$ ipython --no-banner

In [1]: import numpy as np

In [2]: from numpy import linalg as LA

In [3]: np.set_printoptions(precision=3, suppress=True, linewidth=120)

In [4]: rd = lambda a: np.round(a, 3) + 0

In [5]: arr = np.array([[-1.0, -2.0, -4.0], [0.0, 3.0, -2.0], [0.0, 2.0, 2.0]])

In [6]: out = arr / np.sqrt((arr ** 2).mean(axis=1, keepdims=True))

In [7]: print(LA.matrix_rank(arr - arr.mean(axis=1, keepdims=True)))
2

In [8]: print(rd(out[2]))
[0.    1.225 1.225]

In [9]: print(rd(LA.norm(out, axis=1)))
[1.732 1.732 1.732]

In [10]: print(rd(arr - arr.mean(axis=1, keepdims=True)))
[[ 1.333  0.333 -1.667]
 [-0.333  2.667 -2.333]
 [-1.333  0.667  0.667]]

In [11]: th = np.radians(36)

In [12]: R = np.eye(3)

In [13]: R[2, 2] = R[0, 0] = np.cos(th)

In [14]: R[2, 0], R[0, 2] = -np.sin(th), np.sin(th)

In [15]: print(rd(R))
[[ 0.809  0.     0.588]
 [ 0.     1.     0.   ]
 [-0.588  0.     0.809]]

In [16]: out = arr @ R.T

In [17]: print(rd(np.abs(out - arr).max(axis=0)))
[2.16  0.    1.352]

In [18]: print(np.allclose(arr @ arr.T, out @ out.T))
True

In [19]: vec = np.array([0, 2, 1])

In [20]: y = R @ vec

In [21]: print(rd(y))
[0.588 2.    0.809]

In [22]: print(rd(LA.solve(R, y + R[:, 0])))
[1. 2. 1.]

In [23]: print(rd(LA.solve(R.T, R[1])))
[0. 1. 0.]

In [24]: print(rd(LA.solve(R, y)))
[0. 2. 1.]

In [25]: print(rd(LA.solve(R, R[:, 1])))
[0. 1. 0.]

In [26]: vec = np.array([0, 1, 0])

In [27]: y = arr @ vec

In [28]: print(y)
[-2.  3.  2.]

In [29]: print(rd(LA.solve(arr.T, arr[0])))
[1. 0. 0.]

In [30]: print(rd(LA.solve(arr, y)))
[0. 1. 0.]

In [31]: q, V = LA.qr(arr[:, :1])[0], LA.qr(arr[:, 1:])[0]

In [32]: sv = LA.svd(q.T @ V, compute_uv=False)

In [33]: print(rd(LA.norm(q @ q.T - V @ V.T, 2)))
1.0

In [34]: print(rd(sv))
[0.855]

In [35]: X = np.load("arr.npy")

In [36]: print(X)
[[0. 0.]
 [0. 1.]]

In [37]: # column 1 is much longer than the rest

In [38]: print(LA.matrix_rank(X - X[0, 0] * np.eye(2)))
1

In [39]: print([int(LA.matrix_rank(LA.matrix_power(X, p))) for p in range(1, 3)])
[1, 1]

In [40]: print(X @ X)
[[0. 0.]
 [0. 1.]]

In [41]: print(np.abs(np.diag(LA.qr(X)[1])) > 1e-9)
[False  True]

In [42]: print(rd(X @ LA.pinv(X) @ X))
[[0. 0.]
 [0. 1.]]

In [43]: print(np.unique(X.round(6), axis=0).shape)
(2, 2)

In [44]: print((X != 0).astype(int))
[[0 0]
 [0 1]]

In [45]: W0 = np.array([[102, 2, 1], [2, 123, 1], [2, 3, 163]])

In [46]: out = np.array([[3, 3], [3, 1]])

In [47]: cent = np.kron(out, W0)

In [48]: print(cent)
[[306   6   3 306   6   3]
 [  6 369   3   6 369   3]
 [  6   9 489   6   9 489]
 [306   6   3 102   2   1]
 [  6 369   3   2 123   1]
 [  6   9 489   2   3 163]]

In [49]: print(LA.matrix_rank(cent))
6

In [50]: print(rd(LA.norm(cent, 2)), rd(LA.norm(out, 2) * LA.norm(W0, 2)))
842.205 842.205

In [51]: r0, v = W0[0], W0[2]

In [52]: print(r0 @ r0)
10409

In [53]: pr = (r0 @ v) / (r0 @ r0) * r0

In [54]: print(np.outer(r0, v))
[[  204   306 16626]
 [    4     6   326]
 [    2     3   163]]

In [55]: print(rd((v - pr) @ r0))
0.0

In [56]: print(rd(pr))
[3.655 0.072 0.036]

In [57]: vec = np.array([2, 1, 3])

In [58]: y = W0 @ vec

In [59]: beta, lr = np.zeros(3), 1 / LA.norm(W0, 2) ** 2

In [60]: for i in range(30):
    ...:     beta -= lr * W0.T @ (W0 @ beta - y)
    ...:     if i % 10 == 0: print(i, round(LA.norm(W0 @ beta - y), 3))
    ...: 
0 125.64
10 0.822
20 0.006

In [61]: print(rd(beta))
[2. 1. 3.]

In [62]: proj = np.triu(np.array([[0, 0, 3], [-3, -3, -3], [-3, 2, -2]]), 1) + np.eye(3)

In [63]: out = proj @ W0 @ LA.inv(proj)

In [64]: print(LA.matrix_rank(out))
3

In [65]: print(np.trace(out), np.trace(W0))
388.0 388

In [66]: cent = np.array([[0.7, 0.0, 0.7], [-1.3, 2.2, -0.9]])

In [67]: rng = np.random.default_rng(716)

In [68]: data = np.array([[2, -2],
    ...:     [2, 1],
    ...:     [1, 2],
    ...:     [-1, -1],
    ...:     [-2, -1],
    ...:     [1, 2],
    ...:     [-3, -3],
    ...:     [-1, -2],
    ...:     [-1, -1],
    ...:     [1, 1],
    ...:     [1, 0],
    ...:     [1, -3]]) @ cent + 0.1 * rng.normal(size=(12, 3))

In [69]: print(rd(data))
[[ 4.081 -4.418  3.304]
 [ 0.092  2.023  0.708]
 [-2.04   4.403 -1.061]
 [ 0.644 -2.458  0.191]
 [-0.102 -2.002 -0.563]
 [-1.97   4.409 -0.986]
 [ 1.797 -6.656  0.709]
 [ 1.718 -4.367  1.147]
 [ 0.601 -2.139  0.262]
 [-0.472  2.363 -0.273]
 [ 0.704 -0.137  0.509]
 [ 4.646 -6.669  3.553]]

In [70]: out = LA.inv(arr)

In [71]: print(rd(LA.det(arr) * out))
[[10. -4. 16.]
 [ 0. -2. -2.]
 [ 0.  2. -3.]]

In [72]: print(rd(LA.det(arr) * LA.det(out)))
1.0

In [73]: print(rd(out))
[[-1.   0.4 -1.6]
 [ 0.   0.2  0.2]
 [ 0.  -0.2  0.3]]

In [74]: print(rd(arr @ out))
[[1. 0. 0.]
 [0. 1. 0.]
 [0. 0. 1.]]

In [75]: print(rd(LA.slogdet(arr)[0]))
-1.0

In [76]: Xs = data - data.mean(axis=0)

In [77]: V = LA.svd(Xs)[2][:2]

In [78]: out = Xs - Xs @ V.T @ V

In [79]: print(rd(out.std(axis=0)))
[0.073 0.013 0.072]

In [80]: print(rd(np.cov(Xs @ V.T, rowvar=False)))
[[20.254  0.   ]
 [ 0.     1.576]]

In [81]: print(LA.norm(out, axis=1).round(6).argmax())
9

In [82]: m1 = np.load("mat.npy")

In [83]: print(m1)
[[ -5.817 -19.065 -13.863 -13.095]
 [ 22.151  -2.071  16.771  16.067]
 [-16.063 -21.057  -9.008 -20.886]
 [ 10.855   2.939  -8.943   8.923]]

In [84]: print(m1.shape)
(4, 4)

In [85]: print(rd(m1.mean(axis=0)))
[ 2.782 -9.814 -3.761 -2.248]

In [86]: print(rd(LA.norm(m1)))
57.447

In [87]: print(rd(m1 - m1[0]))
[[  0.      0.      0.      0.   ]
 [ 27.968  16.994  30.634  29.162]
 [-10.246  -1.992   4.855  -7.791]
 [ 16.672  22.004   4.92   22.018]]

In [88]: print(np.count_nonzero(m1))
16

In [89]: print(np.unravel_index(np.abs(m1).argmax(), m1.shape))
(np.int64(1), np.int64(0))
